% ipython --no-banner

In [1]: import numpy as np

In [2]: from numpy import linalg as LA

In [3]: np.set_printoptions(suppress=True, linewidth=200)

In [4]: X = np.loadtxt("data.csv", delimiter=",")

In [5]: X
Out[5]: 
array([[-12.  ,  -6.  ,  -6.97,   6.01,  -2.05,   3.98,  -7.99,   8.02,  -2.97,  -0.01,   1.99,   5.  ,   0.99,   5.01],
       [ -6.01,  -3.02,   1.  ,   3.03,  -0.98,   8.01,  -4.01,   3.97,   0.  ,   6.  ,   4.  ,   3.99,   2.03,   6.97],
       [ -4.05,  -2.02,  -6.98,   2.01,  -3.01,   6.04,  -5.01,   5.  ,  -0.99,  -0.03,  -4.01,  -3.  ,  -2.01,   4.03],
       [ -8.  ,  -4.02,  -5.04,   4.  ,  -2.98,  10.  ,  -6.99,   7.01,  -1.02,   4.  ,   0.01,   0.99,  -0.02,   8.  ],
       [ -4.02,  -2.01,  -7.  ,   1.99,  -3.01,   6.  ,  -5.04,   5.01,  -0.98,   0.  ,  -3.96,  -3.02,  -2.01,   4.01],
       [ -9.98,  -5.01,  -5.99,   4.98,  -1.03,   0.03,  -5.99,   6.  ,  -3.  ,  -1.98,   2.04,   5.  ,   1.01,   2.03]])

In [6]: f = np.array([1, 3, 0])

In [7]: np.round(np.convolve(X[2], f), 2)
Out[7]: array([ -4.05, -14.17, -13.04, -18.93,   3.02,  -2.99,  13.11, -10.03,  14.01,  -3.  ,  -4.1 , -15.03, -11.01,  -2.  ,  12.09,   0.  ])

In [8]: feats = np.loadtxt("x.csv", delimiter=",")

In [9]: feats
Out[9]: 
array([[-0.96, -0.11,  3.68,  0.25, -3.05, -1.21, -0.03,  1.44],
       [ 1.07,  0.04, -2.39,  0.07,  9.92,  0.24, -0.24,  1.85],
       [ 0.57,  0.82,  1.44,  0.24, -5.19,  1.6 , -0.31,  1.37],
       [ 1.24,  0.07,  2.49, -0.39,  8.18,  1.26, -1.05,  0.61],
       [ 0.19,  0.32, -1.38, -0.03,  0.42,  0.56,  1.83,  0.82],
       [ 0.95,  0.6 ,  2.09, -0.16,  0.69,  0.06,  0.46, -0.07],
       [ 0.13, -0.29,  3.55, -0.17, -2.41,  1.67,  0.45,  0.84],
       [-0.21,  0.38, -4.07, -0.47, -3.75,  2.87,  1.07,  2.34],
       [ 0.18, -1.04,  0.19,  0.25, -3.14, -0.09,  0.06, -0.92],
       [ 0.12, -0.58, -0.93,  0.15,  0.68,  3.08, -0.83, -0.34],
       [ 1.07, -0.23, -1.11, -0.08, -6.61, -0.04,  0.8 ,  1.41],
       [-0.14,  0.41,  0.54,  0.74, -5.59, -1.7 ,  0.03, -0.57],
       [-0.96, -0.43, -6.47,  0.07,  6.18, -1.11, -0.32, -0.19],
       [-0.77, -0.08,  1.54,  0.18, -5.71,  0.15, -0.05, -0.3 ],
       [-0.28, -0.59, -0.89, -0.01,  7.2 ,  1.54,  1.27, -0.75],
       [ 0.27,  1.26,  1.08,  0.19,  3.53, -2.41,  0.68, -0.01],
       [-0.09, -1.1 ,  3.61, -0.51,  8.52, -4.  , -0.31,  1.64],
       [ 1.14,  0.33,  1.44,  0.02, -7.14, -1.72, -1.28,  2.18],
       [-1.01,  0.39, -0.54, -0.06, -4.98, -0.35, -0.41, -0.25],
       [ 0.82,  0.09, -7.5 , -0.57, -0.57,  0.09,  0.27, -0.26],
       [-2.35, -0.14, -7.67,  0.68,  4.67,  2.02,  0.7 ,  1.1 ],
       [-0.85,  0.19, -1.07, -0.92,  6.42,  0.62, -0.49,  1.36],
       [-0.98,  0.22, -0.89, -0.37,  3.11, -1.48,  0.74,  0.49],
       [-0.09,  0.28, -0.83, -0.36,  2.05, -0.82,  0.27, -2.38],
       [-0.92,  1.42, -6.18,  0.15,  1.86, -3.89, -0.81, -1.27],
       [-1.23,  0.34,  0.18, -0.11,  1.61,  0.12, -1.63, -1.93],
       [ 0.21,  0.18,  0.07,  0.09, -1.71,  3.56,  0.62,  0.98],
       [ 0.31,  0.09,  4.63, -0.53,  6.81,  4.05,  0.95,  1.63],
       [ 0.91,  0.53,  0.66,  0.37, -1.67, -2.14,  0.81, -0.54],
       [-0.53,  0.51, -1.75, -0.56, -6.78, -3.17, -0.71, -0.23],
       [-0.07, -0.47,  0.55,  0.28, -0.96, -0.72,  0.94,  2.13],
       [ 0.91, -0.01,  1.64, -0.36, -1.22, -5.6 , -0.23,  1.92],
       [-0.94, -1.39,  1.97,  0.4 ,  2.53, -1.06,  1.23,  1.61],
       [-0.36,  0.68, -3.95,  0.69, -3.01,  0.52,  0.19, -0.77],
       [ 0.79, -0.43,  6.29,  0.06,  8.86, -2.33, -0.51,  0.21],
       [-1.06, -0.48, -5.73,  0.01, -0.27,  3.06, -0.52,  1.53],
       [-0.21,  0.72, -5.2 , -0.79, -0.85,  4.01, -0.81, -0.57],
       [-2.37,  0.07, -3.5 , -0.07, -1.57,  2.34, -0.08, -0.39],
       [-0.42,  1.46, -2.5 , -0.34,  3.5 , -3.68, -0.07,  6.55],
       [-2.01,  0.2 ,  0.96,  0.27,  4.24,  4.72,  0.12,  0.78],
       [ 0.75, -0.57,  1.75,  0.29,  4.52,  3.61,  1.18, -2.09],
       [-0.39,  0.97, -3.56,  0.24,  0.13, -0.55, -0.7 ,  0.17],
       [ 0.43, -0.37, -3.3 , -0.23,  3.63,  1.45,  1.19, -0.46],
       [ 3.01,  0.05,  6.18,  0.49, -5.54, -1.48,  0.14, -0.32]])

In [10]: hat = feats @ LA.solve(feats.T @ feats, feats.T)

In [11]: np.trace(hat)
Out[11]: np.float64(8.0)

In [12]: np.round(LA.eigvalsh(hat), 2) + 0
Out[12]: array([0., 0., 0., 0., 0., 0., 0., 0., 0., 0., 0., 0., 0., 0., 0., 0., 0., 0., 0., 0., 0., 0., 0., 0., 0., 0., 0., 0., 0., 0., 0., 0., 0., 0., 0., 0., 1., 1., 1., 1., 1., 1., 1., 1.])

In [13]: np.allclose(hat @ hat, hat)
Out[13]: True

In [14]: LA.matrix_rank(np.eye(44) - hat)
Out[14]: np.int64(36)
